$ python -q
>>> import numpy as np
>>> np.set_printoptions(precision=2, suppress=True, linewidth=160, legacy="1.25")
>>> tidy = lambda a: np.round(a, 2) + 0
>>> W0 = np.loadtxt("out4.csv", delimiter=",")
>>> print(tidy(W0))
[[ 0.49 -0.71 -0.51]
 [-0.71  0.01 -0.71]
 [-0.51 -0.71  0.49]]
>>> print(tidy(W0[:, 2] @ W0[:, 0]))
0.0
>>> print(tidy(np.linalg.pinv(W0)))
[[ 0.49 -0.71 -0.51]
 [-0.71  0.01 -0.71]
 [-0.51 -0.71  0.49]]
>>> print(tidy(W0 @ W0.T))
[[1. 0. 0.]
 [0. 1. 0.]
 [0. 0. 1.]]
>>> u = np.array([0, 3, -3])
>>> print(tidy(np.cross(W0[1, :3], W0[0, :3])))
[-0.51 -0.71  0.49]
>>> print(tidy(np.array([np.convolve(row, u, "same") for row in W0])))
[[ 1.48 -3.61  0.61]
 [-2.12  2.15 -2.15]
 [-1.52 -0.61  3.61]]
>>> Y = np.array([[1, 1], [0, 1], [2, 0]])
>>> print(tidy(np.einsum("ij->j", W0)))
[-0.72 -1.4  -0.72]
>>> print(np.vstack([W0, Y.T]).shape)
(5, 3)
>>> print(tidy(Y.T @ W0.T))
[[-0.52 -2.12  0.48]
 [-0.21 -0.7  -1.21]]
>>> print(tidy(np.einsum("ik,kj->ij", W0, Y)))
[[-0.52 -0.21]
 [-2.12 -0.7 ]
 [ 0.48 -1.21]]
>>> print(np.einsum("ij,ij->i", W0, W0))
[1. 1. 1.]
>>> proj = np.triu(np.array([[0, 1, 3], [2, 0, 0], [3, 2, 2]]), 1) + np.eye(3)
>>> Y = proj @ W0 @ np.linalg.inv(proj)
>>> print(np.linalg.matrix_rank(Y))
3
>>> print(tidy(Y))
[[-1.73 -1.09  5.45]
 [-0.71  0.72  1.41]
 [-0.51 -0.2   2.01]]
>>> print(tidy(np.poly(Y)))
[ 1. -1. -1.  1.]
>>> t3 = np.stack([Y, 3 * Y, Y[::-1]])
>>> print(tidy(np.linalg.det(t3)))
[ -1. -27.   1.]
>>> print(tidy(t3.sum(axis=0)))
[[-7.41 -4.57 23.83]
 [-3.54  3.59  7.07]
 [-3.75 -1.9  13.49]]
>>> print(t3.shape)
(3, 3, 3)
>>> print((t3 @ Y.T).shape)
(3, 3, 3)
>>> Y = np.array([[9, 5, 5], [1, 4, 5]])
>>> M = Y.T @ Y
>>> print(M)
[[82 49 50]
 [49 41 45]
 [50 45 50]]
>>> left, sv, vt = np.linalg.svd(M)
>>> vecs = vt[:(sv > 1e-8).sum()]
>>> rng = np.random.default_rng(302283)
>>> x = M[2] + 4 * M[0] + rng.integers(2) * np.eye(3)[0]
>>> print(x)
[378. 241. 250.]
>>> print(tidy(np.diag(vecs.T @ vecs)))
[0.99 0.38 0.63]
>>> print(np.linalg.matrix_rank(np.vstack([M, x])))
2
>>> print(tidy(np.linalg.norm(x - vecs.T @ vecs @ x)))
0.0
>>> w, vecs = np.linalg.eigh(M)
>>> print(np.unique(w.round(6) + 0, return_counts=True)[1])
[1 1 1]
>>> print(tidy(np.linalg.eigvalsh(M + 3 * np.eye(3))))
[  3.    19.53 159.47]
>>> print(tidy(np.linalg.svd(M, compute_uv=False)))
[156.47  16.53   0.  ]
>>> print(np.abs(np.diag(np.linalg.qr(M)[1])) > 1e-9)
[ True  True False]
>>> u = np.array([1, -3, 1])
>>> print(np.correlate(M[0], M[2], "full"))
[4100 6140 8805 4700 2500]
>>> print(np.polyval(u, M[0]))
[6479 2255 2351]
>>> print(np.cross(M[0, :3], M[2, :3]))
[  200 -1600  1240]
>>> feats = np.load("dump.npy")
>>> print(feats)
[[27 -3 -6]
 [-3  5  9]
 [-6  9 22]]
>>> labels = rng.permutation(3)
>>> print(labels)
[2 1 0]
>>> Y = feats[labels][:, labels]
>>> print(np.trace(Y))
54
>>> print(np.allclose(Y, feats))
False
>>> print(np.diag(Y))
[22  5 27]
>>> print(tidy(np.sort(np.abs(np.linalg.eigvals(Y)))))
[ 1.11 19.72 33.16]
>>> print(tidy(np.linalg.det(Y)), tidy(np.linalg.det(feats[labels])))
729.0 -729.0
>>> Y = np.array([[2, 2, -3, 3], [-2, 3, 0, 1], [-1, 1, 2, 0], [0, -1, -3, 3]])
>>> E = np.triu(Y)
>>> print(E)
[[ 2  2 -3  3]
 [ 0  3  0  1]
 [ 0  0  2  0]
 [ 0  0  0  3]]
>>> u = np.array([0, 0, 2, 1])
>>> Y = E + np.outer(u, np.eye(4)[1])
>>> print(np.linalg.matrix_rank(Y - E))
1
>>> print(E @ E)
[[  4  10 -12  17]
 [  0   9   0   6]
 [  0   0   4   0]
 [  0   0   0   9]]
>>> print(np.linalg.matrix_power(E - np.diag(np.diag(E)), 4))
[[0 0 0 0]
 [0 0 0 0]
 [0 0 0 0]
 [0 0 0 0]]
>>> data = np.load("layer14.npy")
>>> print(data)
[[ 1 -2  4]
 [ 1 -1  1]
 [ 1  0  0]]
>>> print(tidy(np.linalg.det(W0)))
-1.0
>>> print(np.allclose(W0 @ W0.T, W0.T @ W0))
True
>>> print(np.allclose(W0, W0.T))
True
>>> print(tidy((W0 + W0.T) / 2))
[[ 0.49 -0.71 -0.51]
 [-0.71  0.01 -0.71]
 [-0.51 -0.71  0.49]]
>>> print(tidy(np.abs(np.linalg.eigvals(W0)).max()))
1.0
>>> F = np.array([[2.97, -2.87, 0.03],
...     [2.88, -3.07, -0.03],
...     [2.86, -3.08, -0.05],
...     [3.02, -2.95, 0.05],
...     [2.9, -2.98, 0.05],
...     [2.92, -3.01, 0.0],
...     [2.87, -2.9, 0.01],
...     [2.23, 2.03, 3.15],
...     [1.9, 1.82, 3.11],
...     [2.04, 1.91, 2.95],
...     [1.86, 1.9, 3.04],
...     [1.93, 1.94, 2.92],
...     [1.98, 2.0, 3.04],
...     [1.92, 2.03, 3.21],
...     [2.01, -2.99, 1.04],
...     [2.03, -2.94, 0.97],
...     [1.85, -2.96, 0.91],
...     [1.76, -2.85, 0.98],
...     [2.02, -3.15, 0.93],
...     [2.14, -3.03, 1.08],
...     [2.05, -2.87, 0.95]])
>>> cen = F - F.mean(axis=0)
>>> left, sv, vt = np.linalg.svd(cen, full_matrices=False)
>>> print((np.sign(left[:, 0]) == np.sign(left[0, 0])).astype(int))
[1 1 1 1 1 1 1 0 0 0 0 0 0 0 1 1 1 1 1 1 1]
>>> print(np.searchsorted(np.cumsum(sv ** 2) / (sv ** 2).sum(), 0.9) + 1)
1
>>> print(tidy(np.abs(vt[-1])))
[0.68 0.29 0.68]
>>> gram = F.T @ F
>>> print(np.linalg.matrix_rank(gram))
3
>>> print(tidy(np.diag(gram)))
[114.67 150.59  72.37]
>>> print(np.allclose(gram, gram.T))
True
>>> print(tidy(np.trace(gram)), tidy((F ** 2).sum()))
337.62 337.62
>>> X = 3 * np.eye(3) + np.eye(3, k=1)
>>> print(X)
[[3. 1. 0.]
 [0. 3. 1.]
 [0. 0. 3.]]
>>> O, vecs = np.linalg.qr(X[:, :2])[0], np.linalg.qr(X[:, 2:])[0]
>>> sv = np.linalg.svd(O.T @ vecs, compute_uv=False)
>>> print(tidy(np.degrees(np.arccos(sv.clip(0, 1)))))
[71.57]
>>> t = np.radians(15)
>>> r_ = np.eye(3)
>>> r_[2, 2] = r_[1, 1] = np.cos(t)
>>> r_[2, 1], r_[1, 2] = -np.sin(t), np.sin(t)
>>> print(tidy(r_))
[[ 1.    0.    0.  ]
 [ 0.    0.97  0.26]
 [ 0.   -0.26  0.97]]
>>> Y = X @ r_.T
>>> print(tidy(Y))
[[ 3.    0.97 -0.26]
 [ 0.    3.16  0.19]
 [ 0.    0.78  2.9 ]]
>>> print(tidy(np.linalg.det(r_)), tidy(np.trace(r_)))
1.0 2.93
>>> print(np.prod(np.diag(X)), tidy(np.linalg.det(X)))
27.0 27.0
>>> print([int(np.linalg.matrix_rank(np.linalg.matrix_power(X, p))) for p in range(1, 4)])
[3, 3, 3]
>>> u = np.array([2, 0, 0])
>>> Y = X + np.outer(u, np.eye(3)[1])
>>> print(tidy(np.linalg.det(Y) / np.linalg.det(X)), tidy(1 + np.linalg.solve(X, u)[1]))
1.0 1.0
>>> print(np.linalg.matrix_rank(Y - X))
1
>>> print(Y)
[[3. 3. 0.]
 [0. 3. 1.]
 [0. 0. 3.]]
>>> print(np.linalg.matrix_rank(np.linalg.inv(Y) - np.linalg.inv(X), tol=1e-8))
1
